In [1]: import numpy as np

In [2]: import numpy.linalg as la

In [3]: np.set_printoptions(precision=2, suppress=True, linewidth=120)

In [4]: K = np.load("sample13.npy")

In [5]: print(K)
[[-1 -3  3  2 -1]
 [-3 -1 -3  3  2]
 [ 3 -3 -1 -3  3]
 [ 2  3 -3 -1 -3]
 [-1  2  3 -3 -1]]

In [6]: # equal to its transpose

In [7]: rng = np.random.default_rng(23)

In [8]: lab = rng.permutation(5)

In [9]: print(lab)
[2 0 1 3 4]

In [10]: A2 = K[lab][:, lab]

In [11]: print(np.sort(np.abs(la.eigvals(A2))))
[1.   3.39 6.4  6.4  7.39]

In [12]: print(round(la.det(A2), 2), round(la.det(K[lab]), 2))
-1025.0 -1025.0

In [13]: print(A2)
[[-1  3 -3 -3  3]
 [ 3 -1 -3  2 -1]
 [-3 -3 -1  3  2]
 [-3  2  3 -1 -3]
 [ 3 -1  2 -3 -1]]

In [14]: ev, vecs = la.eigh(K)

In [15]: print(np.unique(ev.round(6) + 0, return_counts=True)[1])
[1 1 1 1 1]

In [16]: print(la.svd(K, compute_uv=False))
[7.39 6.4  6.4  3.39 1.  ]

In [17]: print(round(float(ev.sum()), 2), np.trace(K))
-5.0 -5

In [18]: print(np.abs(vecs[:, -1]).round(6).argmax())
2

In [19]: print(np.round(vecs.T @ K @ vecs, 2) + 0)
[[-7.39  0.    0.    0.    0.  ]
 [ 0.   -6.4   0.    0.    0.  ]
 [ 0.    0.   -1.    0.    0.  ]
 [ 0.    0.    0.    3.39  0.  ]
 [ 0.    0.    0.    0.    6.4 ]]

In [20]: print(vecs @ np.diag(ev) @ vecs.T)
[[-1. -3.  3.  2. -1.]
 [-3. -1. -3.  3.  2.]
 [ 3. -3. -1. -3.  3.]
 [ 2.  3. -3. -1. -3.]
 [-1.  2.  3. -3. -1.]]

In [21]: print(np.all(la.eigvalsh(K) > 0))
False

In [22]: print(la.eigvals(K))
[ 6.4   3.39 -1.   -7.39 -6.4 ]

In [23]: print(np.poly(K))
[   1.    5.  -62. -230.  861. 1025.]
